>>> import numpy as np
>>> import numpy.linalg as la
>>> np.set_printoptions(suppress=True, linewidth=140)
>>> W0 = np.load("out3.npy")
>>> print(W0)
[[1 0 0 0 0 0 0]
 [1 1 0 0 0 0 0]
 [1 2 1 0 0 0 0]
 [1 0 0 1 0 0 0]
 [1 1 3 1 1 0 0]
 [2 0 2 0 0 1 0]
 [1 1 3 3 3 1 1]]
>>> G = W0.T @ W0
>>> print(G)
[[10  5 11  5  4  3  1]
 [ 5  7  8  4  4  1  1]
 [11  8 23 12 12  5  3]
 [ 5  4 12 11 10  3  3]
 [ 4  4 12 10 10  3  3]
 [ 3  1  5  3  3  2  1]
 [ 1  1  3  3  3  1  1]]
>>> print(np.round(la.svd(W0, compute_uv=False) ** 2, 2) + 0)
[48.13  8.58  3.78  2.65  0.71  0.15  0.  ]
>>> print(np.round(la.eigvalsh(G)[::-1], 2) + 0)
[48.13  8.58  3.78  2.65  0.71  0.15  0.  ]
>>> Q, evecs = la.qr(W0[:, :2])[0], la.qr(W0[:, 2:])[0]
>>> sigma = la.svd(Q.T @ evecs, compute_uv=False)
>>> print((sigma > 0.9).sum())
1
>>> print(np.round(np.degrees(np.arccos(sigma.clip(0, 1))), 2))
[19.47 26.57]
>>> print(np.round(la.norm(Q @ Q.T - evecs @ evecs.T, 2), 2))
1.0
>>> print(round(la.det(W0), 2))
1.0
>>> print(np.allclose(W0 @ W0.T, W0.T @ W0))
False
>>> print(np.round(np.sort(np.abs(la.eigvals(W0))), 2))
[1. 1. 1. 1. 1. 1. 1.]
>>> print(round(float(np.abs(la.eigvals(W0)).max()), 2))
1.0
>>> print((W0 + W0.T) / 2)
[[1.  0.5 0.5 0.5 0.5 1.  0.5]
 [0.5 1.  1.  0.  0.5 0.  0.5]
 [0.5 1.  1.  0.  1.5 1.  1.5]
 [0.5 0.  0.  1.  0.5 0.  1.5]
 [0.5 0.5 1.5 0.5 1.  0.  1.5]
 [1.  0.  1.  0.  0.  1.  0.5]
 [0.5 0.5 1.5 1.5 1.5 0.5 1. ]]
>>> print((W0 - W0.T) / 2)
[[ 0.  -0.5 -0.5 -0.5 -0.5 -1.  -0.5]
 [ 0.5  0.  -1.   0.  -0.5  0.  -0.5]
 [ 0.5  1.   0.   0.  -1.5 -1.  -1.5]
 [ 0.5  0.   0.   0.  -0.5  0.  -1.5]
 [ 0.5  0.5  1.5  0.5  0.   0.  -1.5]
 [ 1.   0.   1.   0.   0.   0.  -0.5]
 [ 0.5  0.5  1.5  1.5  1.5  0.5  0. ]]
>>> A2 = W0[0, 0] * W0[1:] - np.outer(W0[1:, 0], W0[0])
>>> print(A2)
[[0 1 0 0 0 0 0]
 [0 2 1 0 0 0 0]
 [0 0 0 1 0 0 0]
 [0 1 3 1 1 0 0]
 [0 0 2 0 0 1 0]
 [0 1 3 3 3 1 1]]
>>> print(la.matrix_rank(A2), la.matrix_rank(W0))
6 7
>>> print(np.flatnonzero(~A2.round(6).any(axis=1)))
[]
>>> Q, R = la.qr(W0)
>>> print(np.allclose(R.T @ R, W0.T @ W0))
True
>>> print(np.trace(Q @ Q.T))
7.0
>>> print(np.round(Q.T @ Q, 2) + 0)
[[1. 0. 0. 0. 0. 0. 0.]
 [0. 1. 0. 0. 0. 0. 0.]
 [0. 0. 1. 0. 0. 0. 0.]
 [0. 0. 0. 1. 0. 0. 0.]
 [0. 0. 0. 0. 1. 0. 0.]
 [0. 0. 0. 0. 0. 1. 0.]
 [0. 0. 0. 0. 0. 0. 1.]]
>>> mat = np.array([[-1, 0, 1, 2, 3, 4, 5, 6, 7],
...     [8, 9, 10, 11, 12, 13, 14, 15, 16],
...     [17, 18, 19, 20, 21, 22, 23, 24, 25],
...     [26, 27, 28, 29, 30, 31, 32, 33, 34]])
>>> print([round(float(x), 2) for x in la.svd(mat, compute_uv=False)[:3]])
[116.71, 8.01, 0.0]
>>> print(la.matrix_rank(mat, rtol=0.1))
1
>>> print(np.round(la.norm(mat, 2) / la.norm(mat), 2))
1.0
>>> print(la.cond(mat) > 100)
True
>>> r0, g = mat[0], mat[1]
>>> print(r0 @ r0)
141
>>> pr = (r0 @ g) / (r0 @ r0) * r0
>>> print(np.outer(r0, g))
[[ -8  -9 -10 -11 -12 -13 -14 -15 -16]
 [  0   0   0   0   0   0   0   0   0]
 [  8   9  10  11  12  13  14  15  16]
 [ 16  18  20  22  24  26  28  30  32]
 [ 24  27  30  33  36  39  42  45  48]
 [ 32  36  40  44  48  52  56  60  64]
 [ 40  45  50  55  60  65  70  75  80]
 [ 48  54  60  66  72  78  84  90  96]
 [ 56  63  70  77  84  91  98 105 112]]
>>> left, sigma, Vt = la.svd(mat)
>>> print(np.argmax(sigma[:-1] / (sigma[1:] + 1e-6)) + 1)
2
>>> A2 = left[:, :2] @ np.diag(sigma[:2]) @ Vt[:2]
>>> print(round(float(np.abs(mat - A2).max()), 2))
0.0
>>> print(round(float(la.norm(mat - A2, 2)), 2), round(sigma[2], 2))
0.0 0.0
>>> print(A2.round(2) + 0)
[[-1.  0.  1.  2.  3.  4.  5.  6.  7.]
 [ 8.  9. 10. 11. 12. 13. 14. 15. 16.]
 [17. 18. 19. 20. 21. 22. 23. 24. 25.]
 [26. 27. 28. 29. 30. 31. 32. 33. 34.]]
>>> J = np.load("arr.npy")
>>> print(J)
[[-2  0  0  0  0]
 [ 5 -2  0  0  0]
 [ 4 -4 -2  0  0]
 [ 0 -3 -4  1  0]
 [-1  4  1 -1 -5]]
>>> print(np.prod(np.diag(W0)), np.round(la.det(W0), 2))
1 1.0
>>> print(la.matrix_rank(W0 - W0[0, 0] * np.eye(7)))
5
>>> print([int(la.matrix_rank(la.matrix_power(W0, p))) for p in range(1, 8)])
[7, 7, 7, 7, 7, 7, 7]
>>> Q, R = la.qr(J)
>>> print(Q.shape, R.shape)
(5, 5) (5, 5)
>>> print(round(float(np.trace(Q @ Q.T)), 2))
5.0
>>> print(np.round(np.abs(np.diag(R)), 2))
[6.78 5.04 2.51 0.62 0.75]
>>> print(np.round(Q.T @ Q, 2) + 0)
[[1. 0. 0. 0. 0.]
 [0. 1. 0. 0. 0.]
 [0. 0. 1. 0. 0.]
 [0. 0. 0. 1. 0.]
 [0. 0. 0. 0. 1.]]
>>> M = np.load("case0.npy")
>>> print(M)
[[10.    0.49  3.42]
 [ 8.92  2.18  2.65]
 [10.05  2.26  4.  ]
 [ 9.91  4.31  3.78]
 [ 8.34  3.89  5.36]
 [ 8.57  2.4   3.98]
 [10.74  1.51  2.69]
 [ 9.22  1.32  3.29]
 [ 8.2   2.37  3.07]
 [ 9.59  3.28  3.3 ]
 [ 7.93  3.25  0.98]
 [ 8.9   3.78  1.76]
 [ 8.9   4.2   3.05]
 [ 9.08  1.58  0.87]
 [ 8.57  2.38  2.76]
 [ 8.21  1.99  3.78]
 [ 8.4   4.19  2.2 ]
 [ 8.68  4.06  2.48]
 [ 9.6   6.37  2.69]
 [ 8.23  4.69  2.49]]
>>> proj = M @ la.solve(M.T @ M, M.T)
>>> print(np.allclose(proj @ proj, proj))
True
>>> print(np.round(np.diag(proj), 2))
[0.25 0.07 0.12 0.1  0.41 0.12 0.2  0.13 0.05 0.06 0.17 0.13 0.09 0.31 0.05 0.12 0.1  0.09 0.31 0.13]
>>> print(la.matrix_rank(np.eye(20) - proj))
17
>>> Xs = M - M.mean(axis=0)
>>> evecs = la.svd(Xs)[2][:1]
>>> A2 = Xs - Xs @ evecs.T @ evecs
>>> print(np.round(np.cov(Xs @ evecs.T, rowvar=False), 2))
2.06
>>> print(np.round((Xs @ evecs.T).std(axis=0), 2))
[1.4]
>>> Q, evecs = la.qr(M[:, :2])[0], la.qr(M[:, 2:])[0]
>>> sigma = la.svd(Q.T @ evecs, compute_uv=False)
>>> print(np.round(np.degrees(np.arccos(sigma.clip(0, 1))), 2))
[18.98]
>>> print((sigma > 0.9).sum())
1
>>> m1 = np.load("data.npy")
>>> print(m1)
[[-2  0  1 -1  1  3 -1  0]
 [ 0 -4  1  3 -1  0  1  3]
 [ 1  1  2 -4  1  2  1  0]
 [-1  3 -4  4 -1  0 -2  0]
 [ 1 -1  1 -1 -4  1 -3  1]
 [ 3  0  2  0  1 -4  2 -1]
 [-1  1  1 -2 -3  2  0 -2]
 [ 0  3  0  0  1 -1 -2  2]]
>>> A2 = la.inv(m1)
>>> print(round(float(la.det(m1) * la.det(A2)), 2))
1.0
>>> print(np.round(la.inv(A2), 2) + 0)
[[-2.  0.  1. -1.  1.  3. -1.  0.]
 [ 0. -4.  1.  3. -1.  0.  1.  3.]
 [ 1.  1.  2. -4.  1.  2.  1.  0.]
 [-1.  3. -4.  4. -1.  0. -2.  0.]
 [ 1. -1.  1. -1. -4.  1. -3.  1.]
 [ 3.  0.  2.  0.  1. -4.  2. -1.]
 [-1.  1.  1. -2. -3.  2.  0. -2.]
 [ 0.  3.  0.  0.  1. -1. -2.  2.]]
>>> print(np.all(la.eigvalsh(m1) > 0))
False
>>> try:
...     la.cholesky(m1)
... except la.LinAlgError as e:
...     print("failed:", e)
... 
failed: Matrix is not positive definite
>>> K = np.load("m.npy")
>>> print(K)
[[ 0.2  -1.1  -0.37  0.3   0.3 ]
 [ 0.8   0.1  -1.6  -1.8  -1.4 ]
 [-0.2   1.5   0.42  0.3  -0.9 ]
 [ 1.4  -0.9  -2.79  0.3  -1.3 ]
 [ 0.3   0.   -0.6  -0.3  -1.1 ]
 [ 0.6   1.7  -1.19  0.1   0.  ]
 [ 0.8  -1.   -1.58 -0.8  -2.3 ]
 [-2.1   1.2   4.18  1.9  -1.1 ]
 [ 0.3  -0.8  -0.63 -2.1  -0.3 ]
 [-1.1  -0.6   2.18  0.9   1.9 ]
 [ 0.5  -0.5  -0.99  1.9   0.6 ]
 [-1.2  -0.8   2.41 -0.3   0.4 ]
 [ 1.3  -1.6  -2.58 -0.6  -1.7 ]
 [ 0.2  -1.3  -0.39 -0.7   0.2 ]
 [ 0.9   0.5  -1.81 -0.4   2.2 ]
 [-0.6  -0.1   1.22  0.5  -0.8 ]
 [ 0.5  -0.4  -1.03  0.9  -0.5 ]
 [-0.9   1.1   1.8   1.    0.  ]
 [ 1.6  -1.7  -3.21  0.5   0.4 ]
 [-0.2   0.6   0.42 -0.4  -2.1 ]
 [-1.8  -0.2   3.57  0.4   0.4 ]
 [ 0.1  -0.8  -0.19 -0.3   0.7 ]
 [ 1.6  -0.3  -3.18  0.2  -0.6 ]
 [ 1.2  -0.8  -2.4   0.6  -0.4 ]
 [-0.4   0.2   0.8   2.1  -0.8 ]
 [ 0.1  -0.5  -0.2  -1.   -1.6 ]
 [ 0.   -2.6   0.    1.    1.1 ]
 [ 0.5   1.1  -1.   -1.3  -0.6 ]
 [-0.1  -0.1   0.2   0.3   0.6 ]
 [ 0.5   0.5  -1.03  1.6   0.3 ]
 [ 1.1   0.   -2.23 -0.5   0.8 ]
 [-2.4   1.1   4.8   0.2   0.6 ]
 [ 0.9   0.8  -1.79 -1.6  -1.4 ]
 [ 1.2   0.6  -2.38  0.2  -1.4 ]
 [-1.7   0.7   3.35 -0.6  -0.7 ]
 [ 1.4   1.2  -2.82  1.7  -1.1 ]]
>>> A2 = K / np.sqrt((K ** 2).mean(axis=1, keepdims=True))
>>> print(A2[25].round(2))
[ 0.11 -0.57 -0.23 -1.14 -1.82]
>>> print(la.matrix_rank(A2) == la.matrix_rank(K))
True
>>> print(la.matrix_rank(K - K.mean(axis=1, keepdims=True)))
4
>>> X = np.array([[24, 9, 6, 8], [7, 36, 9, 7], [1, 8, -26, 7], [3, 4, 0, 13]])
>>> d = la.norm(K[:, None] - K[None], axis=-1)
>>> print(d[:5, :5].round(2))
[[0.   3.26 3.   3.15 1.9 ]
 [3.26 0.   3.42 2.68 1.9 ]
 [3.   3.42 0.   4.33 1.99]
 [3.15 2.68 4.33 0.   2.69]
 [1.9  1.9  1.99 2.69 0.  ]]
>>> print(d[25].round(6).argsort(kind="stable")[:4])
[25  4 19  6]
>>> arr = np.load("w.npy")
>>> print(arr.round(2))
[[-0.71  0.   -0.71  0.  ]
 [ 0.    1.    0.    0.  ]
 [ 0.71  0.   -0.71  0.  ]
 [ 0.    0.    0.    1.  ]]
>>> rng = np.random.default_rng(93702)
>>> A2 = X + rng.integers(-2, 3, (4, 3)) @ rng.integers(-2, 3, (3, 4))
>>> print(A2)
[[ 25   9   4   8]
 [  6  36  11   6]
 [  0   8 -29   5]
 [  4   4   4  16]]
>>> print(A2 - X)
[[ 1  0 -2  0]
 [-1  0  2 -1]
 [-1  0 -3 -2]
 [ 1  0  4  3]]
